% python3 -q
>>> import numpy as np
>>> np.set_printoptions(precision=2, suppress=True, linewidth=140)
>>> F = np.array([[2, 3, 4, 5, 6, 7, 8, 9, 10],
...     [11, 12, 13, 14, 15, 16, 17, 18, 19],
...     [20, 21, 22, 23, 24, 25, 26, 27, 28],
...     [29, 30, 31, 32, 33, 34, 35, 36, 37],
...     [38, 39, 40, 41, 42, 43, 44, 45, 46]])
>>> np.allclose(F[:-1].T @ np.linalg.lstsq(F[:-1].T, F[-1])[0], F[-1])
True
>>> np.unique(F.round(6), axis=0).shape
(5, 9)
>>> r = np.linalg.matrix_rank(F)
>>> r
np.int64(2)
>>> ns = np.linalg.svd(F)[2][r:].T
>>> np.linalg.matrix_rank(F.T @ F), np.linalg.matrix_rank(F @ F.T)
(np.int64(2), np.int64(2))
>>> [int(np.linalg.matrix_rank(F[:i])) for i in range(1, len(F) + 1)]
[1, 2, 2, 2, 2]
>>> [int(np.linalg.matrix_rank(np.delete(F, i, axis=0))) for i in range(5)]
[2, 2, 2, 2, 2]
>>> B = F / np.linalg.norm(F, axis=1, keepdims=True)
>>> C2 = B @ B.T
>>> round(float(np.degrees(np.arccos(np.clip(C2[3, 2], -1, 1)))), 2)
1.67
>>> np.linalg.norm(B, axis=1)
array([1., 1., 1., 1., 1.])
>>> np.argwhere(np.triu(np.abs(C2) > 0.95, 1))
array([[0, 1],
       [0, 2],
       [1, 2],
       [1, 3],
       [1, 4],
       [2, 3],
       [2, 4],
       [3, 4]])
>>> (np.abs(C2) > 0.9).astype(int)
array([[1, 1, 1, 1, 1],
       [1, 1, 1, 1, 1],
       [1, 1, 1, 1, 1],
       [1, 1, 1, 1, 1],
       [1, 1, 1, 1, 1]])
>>> np.abs(F).max()
np.int64(46)
>>> print(np.unravel_index(np.abs(F).argmax(), F.shape))
(np.int64(4), np.int64(8))
>>> print(F.sum(axis=1))
[ 54 135 216 297 378]
>>> np.linalg.rank(F)
Traceback (most recent call last):
  File "<python-input-20>", line 1, in <module>
    np.linalg.rank(F)
    ^^^^^^^^^^^^^^
AttributeError: module 'numpy.linalg' has no attribute 'rank'
>>> F[:, 9]
Traceback (most recent call last):
  File "<python-input-21>", line 1, in <module>
    F[:, 9]
    ~^^^^^^
IndexError: index 9 is out of bounds for axis 1 with size 9
>>> np.zeros(5, 9)
Traceback (most recent call last):
  File "<python-input-22>", line 1, in <module>
    np.zeros(5, 9)
    ~~~~~~~~^^^^^^
TypeError: Cannot interpret '9' as a data type
